$ python -q
>>> import numpy as np
>>> import numpy.linalg as la
>>> np.set_printoptions(suppress=True, linewidth=160)
>>> tidy = lambda a: np.round(a, 1) + 0
>>> E = np.loadtxt("dump.csv", delimiter=",")
>>> E
array([[-2.,  3., -3.],
       [ 3., -3., -1.],
       [ 2.,  1.,  1.]])
>>> rng = np.random.default_rng(25)
>>> labels = rng.permutation(3)
>>> labels
array([1, 2, 0])
>>> out = E[labels][:, labels]
>>> np.trace(out)
np.float64(-4.0)
>>> tidy(np.sort(np.abs(la.eigvals(out))))
array([2.6, 2.6, 5.5])
>>> q, evecs = la.qr(E[:, :1])[0], la.qr(E[:, 1:])[0]
>>> sigma = la.svd(q.T @ evecs, compute_uv=False)
>>> tidy(la.norm(q @ q.T - evecs @ evecs.T, 2))
np.float64(1.0)
>>> tidy(np.degrees(np.arccos(sigma.clip(0, 1))))
array([42.8])
>>> W0 = np.load("a.npy")
>>> W0
array([[-4, -7,  0,  0,  0,  0],
       [-1,  2,  0,  0,  0,  0],
       [ 5, -8,  0,  0,  0,  0],
       [ 0,  0, -4, -7,  0,  0],
       [ 0,  0, -1,  2,  0,  0],
       [ 0,  0,  5, -8,  0,  0],
       [ 0,  0,  0,  0, -4, -7],
       [ 0,  0,  0,  0, -1,  2],
       [ 0,  0,  0,  0,  5, -8]])
>>> labels = rng.permutation(6)
>>> out = W0[:, labels] * rng.choice([-1, 1], 6)
>>> out
array([[ 4,  0,  7,  0,  0,  0],
       [ 1,  0, -2,  0,  0,  0],
       [-5,  0,  8,  0,  0,  0],
       [ 0,  4,  0, -7,  0,  0],
       [ 0,  1,  0,  2,  0,  0],
       [ 0, -5,  0, -8,  0,  0],
       [ 0,  0,  0,  0,  7,  4],
       [ 0,  0,  0,  0, -2,  1],
       [ 0,  0,  0,  0,  8, -5]])
>>> left, _, Vt = la.svd(W0.T @ out)
>>> print(tidy(left @ Vt))
[[-1.  0.  0.  0.  0.  0.]
 [ 0.  0. -1.  0.  0.  0.]
 [ 0. -1.  0.  0.  0.  0.]
 [ 0.  0.  0.  1.  0.  0.]
 [ 0.  0.  0.  0.  0. -1.]
 [ 0.  0.  0.  0. -1.  0.]]
>>> labels
array([0, 2, 1, 3, 5, 4])
>>> tidy(la.lstsq(W0, out)[0])
array([[-1.,  0.,  0.,  0.,  0.,  0.],
       [ 0.,  0., -1.,  0.,  0.,  0.],
       [ 0., -1.,  0.,  0.,  0.,  0.],
       [ 0.,  0.,  0.,  1.,  0.,  0.],
       [ 0.,  0.,  0.,  0.,  0., -1.],
       [ 0.,  0.,  0.,  0., -1.,  0.]])
